% python3 -q
>>> import numpy as np
>>> np.set_printoptions(precision=3, suppress=True, linewidth=140, floatmode="fixed")
>>> rnd = lambda a: np.round(a, 3) + 0
>>> feats = np.load("case11.npy")
>>> feats
array([[1.000, 0.900, 0.810, 0.729, 0.656, 0.590],
       [0.900, 1.000, 0.900, 0.810, 0.729, 0.656],
       [0.810, 0.900, 1.000, 0.900, 0.810, 0.729],
       [0.729, 0.810, 0.900, 1.000, 0.900, 0.810],
       [0.656, 0.729, 0.810, 0.900, 1.000, 0.900],
       [0.590, 0.656, 0.729, 0.810, 0.900, 1.000]])
>>> x = np.ones(6)
>>> for _ in range(5):
...     x = feats @ x
...     x /= np.linalg.norm(x)
...     print(round(x @ feats @ x, 3))
... 
4.951
4.951
4.951
4.951
4.951
>>> rnd(x)
array([0.386, 0.412, 0.426, 0.426, 0.412, 0.386])
>>> Uu, sv, Vh = np.linalg.svd(feats, full_matrices=False)
>>> np.allclose(Uu * sv @ Vh, feats)
True
>>> rnd(np.sqrt((sv ** 2).sum())), rnd(np.linalg.norm(feats))
(np.float64(4.995), np.float64(4.995))
>>> Uu.shape, sv.shape, Vh.shape
((6, 6), (6,), (6, 6))
>>> rnd(sv)
array([4.951, 0.621, 0.198, 0.103, 0.070, 0.056])
>>> rnd(np.abs(Vh[0]))
array([0.386, 0.412, 0.426, 0.426, 0.412, 0.386])
>>> rnd(Uu.T @ Uu)
array([[1.000, 0.000, 0.000, 0.000, 0.000, 0.000],
       [0.000, 1.000, 0.000, 0.000, 0.000, 0.000],
       [0.000, 0.000, 1.000, 0.000, 0.000, 0.000],
       [0.000, 0.000, 0.000, 1.000, 0.000, 0.000],
       [0.000, 0.000, 0.000, 0.000, 1.000, 0.000],
       [0.000, 0.000, 0.000, 0.000, 0.000, 1.000]])
>>> L = np.linalg.cholesky(feats)
>>> rnd(L @ L.T)
array([[1.000, 0.900, 0.810, 0.729, 0.656, 0.590],
       [0.900, 1.000, 0.900, 0.810, 0.729, 0.656],
       [0.810, 0.900, 1.000, 0.900, 0.810, 0.729],
       [0.729, 0.810, 0.900, 1.000, 0.900, 0.810],
       [0.656, 0.729, 0.810, 0.900, 1.000, 0.900],
       [0.590, 0.656, 0.729, 0.810, 0.900, 1.000]])
>>> np.linalg.eigvalsh(feats).min() > 0
np.True_
>>> feats / np.sqrt(np.outer(np.diag(feats), np.diag(feats)))
array([[1.000, 0.900, 0.810, 0.729, 0.656, 0.590],
       [0.900, 1.000, 0.900, 0.810, 0.729, 0.656],
       [0.810, 0.900, 1.000, 0.900, 0.810, 0.729],
       [0.729, 0.810, 0.900, 1.000, 0.900, 0.810],
       [0.656, 0.729, 0.810, 0.900, 1.000, 0.900],
       [0.590, 0.656, 0.729, 0.810, 0.900, 1.000]])
>>> rnd(np.diag(L) ** 2)
array([1.000, 0.190, 0.190, 0.190, 0.190, 0.190])
>>> B = np.array([[2, 2], [2, 0], [0, 0], [2, 1], [1, 1], [2, 0]])
>>> rnd(np.einsum("ik,kj->ji", feats, B))
array([[7.094, 7.461, 7.488, 7.598, 7.370, 7.012],
       [3.385, 3.339, 3.330, 3.358, 3.212, 2.890]])
>>> rnd(feats @ B)
array([[7.094, 3.385],
       [7.461, 3.339],
       [7.488, 3.330],
       [7.598, 3.358],
       [7.370, 3.212],
       [7.012, 2.890]])
>>> Q, evecs = np.linalg.qr(feats[:, :4])[0], np.linalg.qr(feats[:, 4:])[0]
>>> sv = np.linalg.svd(Q.T @ evecs, compute_uv=False)
>>> rnd(np.degrees(np.arccos(sv.clip(0, 1))))
array([ 4.009, 69.128])
>>> (sv > 0.9).sum()
np.int64(1)
>>> M = np.loadtxt("arr.csv", delimiter=",")
>>> M
array([[ 3.000,  3.000,  2.000,  1.000,  0.000],
       [ 1.000,  2.000,  2.000,  3.000,  0.000],
       [ 2.000,  2.000,  0.000,  3.000,  0.000],
       [ 2.000,  3.000,  3.000,  1.000,  0.000],
       [ 0.000,  0.000,  0.000,  0.000, -2.000]])
>>> rng = np.random.default_rng(43026)
>>> B = M + rng.integers(-2, 3, (5, 4)) @ rng.integers(-2, 3, (4, 5))
>>> B
array([[ -9.000,   1.000,   6.000,  12.000,   0.000],
       [  5.000,  -2.000,   1.000,  -1.000,  -5.000],
       [  4.000, -10.000,   4.000,   7.000,  -6.000],
       [  8.000,   9.000,  -1.000,  -7.000,   2.000],
       [  9.000,  -2.000,  -1.000,  -5.000,  -4.000]])
>>> B - M
array([[-12.000,  -2.000,   4.000,  11.000,   0.000],
       [  4.000,  -4.000,  -1.000,  -4.000,  -5.000],
       [  2.000, -12.000,   4.000,   4.000,  -6.000],
       [  6.000,   6.000,  -4.000,  -8.000,   2.000],
       [  9.000,  -2.000,  -1.000,  -5.000,  -2.000]])
>>> rnd(np.linalg.svd(B - M, compute_uv=False))
array([23.421, 16.910,  3.297,  0.793,  0.000])
>>> np.linalg.matrix_rank(B - M, tol=1e-8)
np.int64(4)
>>> ev, evecs = np.linalg.eig(B)
>>> rnd(B @ evecs[:, 0] - ev[0] * evecs[:, 0])
array([0.000, 0.000, 0.000, 0.000, 0.000])
>>> rnd(ev)
array([-15.631,  -8.795,   7.340,  -0.561,  -0.353])
>>> rnd(np.sort(np.linalg.eigvals(B @ B)))
array([  0.125,   0.315,  53.882,  77.358, 244.320])
>>> rnd(np.prod(ev))
np.float64(200.0)
>>> rnd(np.sort(np.linalg.eigvals(B.T)))
array([-15.631,  -8.795,  -0.561,  -0.353,   7.340])
>>> Uu, sv, Vh = np.linalg.svd(M)
>>> np.argmax(sv[:-1] / (sv[1:] + 1e-6)) + 1
np.int64(4)
>>> rnd(sv)
array([8.364, 2.820, 2.000, 1.749, 0.170])
>>> B = Uu[:, :4] @ np.diag(sv[:4]) @ Vh[:4]
>>> np.linalg.matrix_rank(M, rtol=0.05)
np.int64(4)
>>> rnd(np.linalg.norm(M - B, 2)), rnd(sv[4])
(np.float64(0.17), np.float64(0.17))
>>> round(np.log10(np.linalg.cond(M)))
2
>>> np.linalg.cond(M) > 100
np.False_
>>> [round(float(x), 3) for x in np.linalg.svd(M, compute_uv=False)[:3]]
[8.364, 2.82, 2.0]
>>> np.linalg.matrix_rank(M, rtol=0.1)
np.int64(4)
>>> np.argsort(-np.linalg.norm(M, axis=0).round(6), kind="stable")[:3]
array([1, 3, 0])
>>> B = np.array([[4, 0, 3], [3, 0, 2], [3, 3, 9], [8, 9, 0], [9, 3, 8]])
>>> np.vstack([M, B.T]).shape
(8, 5)
>>> np.einsum("ik,kj->ij", M, B)
array([[ 35.000,  15.000,  33.000],
       [ 40.000,  33.000,  25.000],
       [ 38.000,  27.000,  10.000],
       [ 34.000,  18.000,  39.000],
       [-18.000,  -6.000, -16.000]])
>>> np.linalg.matrix_rank(np.vstack([M, B.T]))
np.int64(5)
>>> B.T @ M.T
array([[ 35.000,  40.000,  38.000,  34.000, -18.000],
       [ 15.000,  33.000,  27.000,  18.000,  -6.000],
       [ 33.000,  25.000,  10.000,  39.000, -16.000]])
>>> np.einsum("ij,ij->i", M, M)
array([23.000, 18.000, 17.000, 23.000,  4.000])
>>> np.einsum("ik,kj->ji", M, B)
array([[ 35.000,  40.000,  38.000,  34.000, -18.000],
       [ 15.000,  33.000,  27.000,  18.000,  -6.000],
       [ 33.000,  25.000,  10.000,  39.000, -16.000]])
>>> X = np.load("dump.npy")
>>> X
array([[ 0.881,  0.700, -0.900,  0.100,  0.600],
       [-0.414,  1.600,  0.400, -1.600, -0.100],
       [ 0.225,  1.900, -0.200,  0.300,  0.600],
       [-0.631, -0.400,  0.600, -0.700,  2.200],
       [ 0.911, -1.000, -0.900,  0.400,  1.000],
       [ 0.012, -1.000,  0.000, -0.300, -0.900],
       [-0.136, -0.300,  0.100, -1.200, -0.500],
       [-0.897,  0.000,  0.900, -1.200, -1.500],
       [-0.312, -0.500,  0.300,  0.100, -0.700],
       [ 0.400, -0.500, -0.400,  0.000,  0.200],
       [-1.379, -0.600,  1.400,  0.100,  0.900],
       [-0.596, -0.700,  0.600, -1.300,  0.700],
       [-1.494,  0.500,  1.500,  0.800,  0.500],
       [-0.677,  1.100,  0.700, -2.000,  0.000],
       [ 0.994, -0.200, -1.000, -0.800, -0.200],
       [ 0.700, -0.500, -0.700,  1.000,  0.900],
       [-0.913, -0.200,  0.900, -1.100,  0.900],
       [ 1.921,  0.500, -1.900, -0.700,  2.600],
       [-0.909,  1.900,  0.900, -1.000, -1.100]])
>>> Xc = X - X.mean(axis=0)
>>> evecs = np.linalg.svd(Xc)[2][:4]
>>> B = Xc - Xc @ evecs.T @ evecs
>>> rnd(np.diag(evecs.T @ evecs))
array([0.500, 1.000, 0.500, 1.000, 1.000])
>>> rnd(np.cov(Xc @ evecs.T, rowvar=False))
array([[2.009, 0.000, 0.000, 0.000],
       [0.000, 0.957, 0.000, 0.000],
       [0.000, 0.000, 0.798, 0.000],
       [0.000, 0.000, 0.000, 0.537]])
>>> Xc = (X - X.mean(axis=0)) / X.std(axis=0)
>>> rnd(Xc.std(axis=0))
array([1.000, 1.000, 1.000, 1.000, 1.000])
>>> np.argwhere(np.abs(Xc) > 2)
array([[17,  0],
       [17,  2],
       [17,  4]])
>>> b = np.linalg.lstsq(np.delete(Xc, 3, axis=1), Xc[:, 3])[0]
>>> rnd(1 - np.var(Xc[:, 3] - np.delete(Xc, 3, axis=1) @ b))
np.float64(0.163)
>>> K = np.array([[3, 0, 2, 0, -1],
...     [-3, 0, 3, 2, 1],
...     [1, 3, 0, 0, 1],
...     [2, 2, 1, 2, 3],
...     [0, 0, -2, -3, 2]])
>>> B = K / np.linalg.norm(K, axis=1, keepdims=True)
>>> cov = B @ B.T
>>> np.argwhere(np.triu(np.abs(cov) > 0.95, 1))
array([], shape=(0, 2), dtype=int64)
>>> (cov - 2 * np.eye(5)).round(6).argmax(axis=1)
array([3, 3, 3, 2, 2])
>>> rnd(np.degrees(np.arccos(np.clip(cov[1, 3], -1, 1))))
np.float64(79.757)
>>> rnd(cov[1])
array([-0.223,  1.000, -0.126,  0.178, -0.506])
>>> rnd(cov)
array([[ 1.000, -0.223,  0.161,  0.285, -0.389],
       [-0.223,  1.000, -0.126,  0.178, -0.506],
       [ 0.161, -0.126,  1.000,  0.707,  0.146],
       [ 0.285,  0.178,  0.707,  1.000, -0.103],
       [-0.389, -0.506,  0.146, -0.103,  1.000]])
>>> rnd(np.linalg.norm(B, axis=1))
array([1.000, 1.000, 1.000, 1.000, 1.000])
>>> hat = np.triu(np.array([[1, 3, 2, 7, 0],
...     [1, 3, 2, 6, 7],
...     [1, 9, 4, 8, 8],
...     [4, 4, 0, 0, 9],
...     [4, 9, 7, 7, 2]]), 1) + np.eye(5)
>>> B = hat @ cov @ np.linalg.inv(hat)
>>> rnd(np.linalg.det(B))
np.float64(0.154)
>>> B = np.array([[0, 0, 0], [1, 0, 3]])
>>> basis = np.kron(B, K)
>>> np.linalg.matrix_rank(basis)
np.int64(5)
>>> basis
array([[ 0,  0,  0,  0,  0,  0,  0,  0,  0,  0,  0,  0,  0,  0,  0],
       [ 0,  0,  0,  0,  0,  0,  0,  0,  0,  0,  0,  0,  0,  0,  0],
       [ 0,  0,  0,  0,  0,  0,  0,  0,  0,  0,  0,  0,  0,  0,  0],
       [ 0,  0,  0,  0,  0,  0,  0,  0,  0,  0,  0,  0,  0,  0,  0],
       [ 0,  0,  0,  0,  0,  0,  0,  0,  0,  0,  0,  0,  0,  0,  0],
       [ 3,  0,  2,  0, -1,  0,  0,  0,  0,  0,  9,  0,  6,  0, -3],
       [-3,  0,  3,  2,  1,  0,  0,  0,  0,  0, -9,  0,  9,  6,  3],
       [ 1,  3,  0,  0,  1,  0,  0,  0,  0,  0,  3,  9,  0,  0,  3],
       [ 2,  2,  1,  2,  3,  0,  0,  0,  0,  0,  6,  6,  3,  6,  9],
       [ 0,  0, -2, -3,  2,  0,  0,  0,  0,  0,  0,  0, -6, -9,  6]])
>>> basis.shape
(10, 15)
>>> Q, _ = np.linalg.qr(np.array([[1.7, -0.5, 1.9, 0.8],
...     [1.0, -0.9, 2.8, 0.0],
...     [2.1, -2.0, -0.3, 1.4],
...     [0.6, 0.8, 0.9, 0.2]]))
>>> ev = np.array([-1, 2, 1, 3])
>>> mat = Q @ np.diag(ev) @ Q.T
>>> rnd(mat)
array([[ 1.489, -0.926, -1.362, -0.740],
       [-0.926,  1.015, -0.236,  0.092],
       [-1.362, -0.236,  0.316, -0.353],
       [-0.740,  0.092, -0.353,  2.180]])
>>> ev, evecs = np.linalg.eigh(mat)
>>> rnd(ev)
array([-1.000,  1.000,  2.000,  3.000])
>>> np.abs(evecs[:, -1]).round(6).argmax()
np.int64(0)
>>> ev.sum(), np.trace(mat)
(np.float64(5.0), np.float64(5.0))
>>> rnd(evecs @ np.diag(ev) @ evecs.T)
array([[ 1.489, -0.926, -1.362, -0.740],
       [-0.926,  1.015, -0.236,  0.092],
       [-1.362, -0.236,  0.316, -0.353],
       [-0.740,  0.092, -0.353,  2.180]])
>>> (ev > 1e-8).sum(), (ev < -1e-8).sum()
(np.int64(3), np.int64(1))
>>> rnd(np.linalg.svd(mat, compute_uv=False))
array([3.000, 2.000, 1.000, 1.000])
>>> ev, evecs = np.linalg.eigh(mat)
>>> x = np.array([1, 2, 2, 3])
>>> rnd(x @ mat @ x / (x @ x)), rnd(ev[0]), rnd(ev[-1])
(np.float64(0.434), np.float64(-1.0), np.float64(3.0))
>>> rnd(x @ mat @ x)
np.float64(7.815)
>>> rnd(np.linalg.eigvalsh(mat[1:, 1:]))
array([0.194, 1.058, 2.259])
>>> (np.sign(evecs[:, -1].round(6)) == np.sign(evecs[0, -1].round(6))).astype(int)
array([1, 0, 0, 0])
>>> ev, evecs = np.linalg.eig(mat)
>>> rnd(np.sort(np.linalg.eigvals(mat @ mat)))
array([1.000, 1.000, 4.000, 9.000])
>>> rnd(np.sort(np.linalg.eigvals(np.linalg.inv(mat))))
array([-1.000,  0.333,  0.500,  1.000])
>>> arr = np.array([[2, -6, -1, -1, 5, 7, 2, -9],
...     [-9, 2, -6, -1, -1, 5, 7, 2],
...     [2, -9, 2, -6, -1, -1, 5, 7],
...     [7, 2, -9, 2, -6, -1, -1, 5],
...     [5, 7, 2, -9, 2, -6, -1, -1],
...     [-1, 5, 7, 2, -9, 2, -6, -1],
...     [-1, -1, 5, 7, 2, -9, 2, -6],
...     [-6, -1, -1, 5, 7, 2, -9, 2]])
>>> t3 = np.stack([arr, -1 * arr, arr[::-1]])
>>> t3.shape
(3, 8, 8)
>>> np.linalg.matrix_rank(t3)
array([8, 8, 8])
>>> np.linalg.matrix_rank(t3.reshape(3, -1))
np.int64(2)
